In [1]: import numpy as np

In [2]: np.set_printoptions(precision=1, suppress=True, linewidth=120, legacy="1.25")

In [3]: rnd = lambda a: np.round(a, 1) + 0

In [4]: m1 = np.loadtxt("dump.csv", delimiter=",")

In [5]: print(rnd(m1))
[[-1.  -0.8 -1.1]
 [ 0.3  0.2  0.3]
 [-0.4 -0.5 -0.7]
 [ 1.4  0.6  0.8]
 [-1.3 -0.6 -0.8]]

In [6]: U, sigma, VT = np.linalg.svd(m1)

In [7]: print(rnd(sigma))
[3.  0.5 0. ]

In [8]: Y = U[:, :2] @ np.diag(sigma[:2]) @ VT[:2]

In [9]: print(np.linalg.matrix_rank(Y))
2

In [10]: print(rnd(np.linalg.norm(m1 - Y, 2)), rnd(sigma[2]))
0.0 0.0

In [11]: U, sigma, VT = np.linalg.svd(m1, full_matrices=False)

In [12]: print(rnd(sigma))
[3.  0.5 0. ]

In [13]: print(rnd(np.sqrt((sigma ** 2).sum())), rnd(np.linalg.norm(m1)))
3.0 3.0

In [14]: print(rnd(U.T @ m1 @ VT.T))
[[3.  0.  0. ]
 [0.  0.5 0. ]
 [0.  0.  0. ]]

In [15]: print(rnd(np.cumsum(sigma ** 2) / np.sum(sigma ** 2)))
[1. 1. 1.]

In [16]: th = np.radians(36)

In [17]: R = np.eye(3)

In [18]: R[0, 0] = R[1, 1] = np.cos(th)

In [19]: R[0, 1], R[1, 0] = -np.sin(th), np.sin(th)

In [20]: print(rnd(R))
[[ 0.8 -0.6  0. ]
 [ 0.6  0.8  0. ]
 [ 0.   0.   1. ]]

In [21]: Y = m1 @ R.T

In [22]: print(rnd(Y))
[[-0.3 -1.2 -1.1]
 [ 0.1  0.4  0.3]
 [ 0.  -0.6 -0.7]
 [ 0.7  1.3  0.8]
 [-0.7 -1.3 -0.8]]

In [23]: print(rnd(np.linalg.det(R)), rnd(np.trace(R)))
1.0 2.6

In [24]: U, sigma, VT = np.linalg.svd(Y)

In [25]: vecs = VT[:(sigma > 1e-8).sum()]

In [26]: rng = np.random.default_rng(4864)

In [27]: x = Y[3] + -2 * Y[0] + rng.integers(2) * np.eye(3)[2]

In [28]: print(rnd(x))
[1.4 3.7 3. ]

In [29]: print(rnd(np.linalg.norm(x - vecs.T @ vecs @ x)))
0.0

In [30]: G = m1.T @ m1

In [31]: print(np.allclose(G, G.T))
True

In [32]: print(rnd(np.diag(G)))
[4.7 1.6 3. ]

In [33]: print(np.linalg.matrix_rank(G))
2

In [34]: print(rnd(np.linalg.svd(m1, compute_uv=False) ** 2))
[9.  0.3 0. ]

In [35]: print(rnd(G))
[[4.7 2.6 3.5]
 [2.6 1.6 2.2]
 [3.5 2.2 3. ]]

In [36]: arr = np.array([[-1.5, -0.1, -0.9, -0.7, -0.5, -0.5, 0.3, 0.7, -1.7, 2.2],
    ...:     [-0.9, 0.5, 2.1, 0.3, 2.3, 1.0, 0.0, 1.4, 0.8, -0.4],
    ...:     [0.7, 0.0, -0.4, 1.0, -0.1, 1.3, -0.1, -0.7, -1.5, -0.9]])

In [37]: arr[1] = arr[0] + 0.1 * rng.normal(size=10)

In [38]: print(rnd(arr))
[[-1.5 -0.1 -0.9 -0.7 -0.5 -0.5  0.3  0.7 -1.7  2.2]
 [-1.5  0.  -0.8 -0.5 -0.4 -0.6  0.2  0.7 -1.6  2.1]
 [ 0.7  0.  -0.4  1.  -0.1  1.3 -0.1 -0.7 -1.5 -0.9]]

In [39]: Y = np.array([[7, 7, 6],
    ...:     [1, 8, 7],
    ...:     [7, 5, 1],
    ...:     [3, 3, 5],
    ...:     [1, 8, 6],
    ...:     [1, 0, 3],
    ...:     [3, 2, 1],
    ...:     [3, 2, 6],
    ...:     [5, 2, 1],
    ...:     [6, 2, 8]])

In [40]: print(rnd(Y.T @ arr.T))
[[-12.3 -11.6  -9. ]
 [-18.9 -17.2  -1.3]
 [  1.8   3.   -0.9]]

In [41]: print(np.linalg.matrix_rank(arr @ Y))
3

In [42]: print(rnd(np.einsum("ik,kj->ij", arr, Y)))
[[-12.3 -18.9   1.8]
 [-11.6 -17.2   3. ]
 [ -9.   -1.3  -0.9]]

In [43]: print(rnd(np.einsum("ik,kj->ji", arr, Y)))
[[-12.3 -11.6  -9. ]
 [-18.9 -17.2  -1.3]
 [  1.8   3.   -0.9]]

In [44]: print(rnd(np.einsum("ij->j", arr)))
[-2.3 -0.1 -2.1 -0.2 -1.   0.2  0.4  0.7 -4.8  3.4]

In [45]: print(rnd(arr @ Y))
[[-12.3 -18.9   1.8]
 [-11.6 -17.2   3. ]
 [ -9.   -1.3  -0.9]]
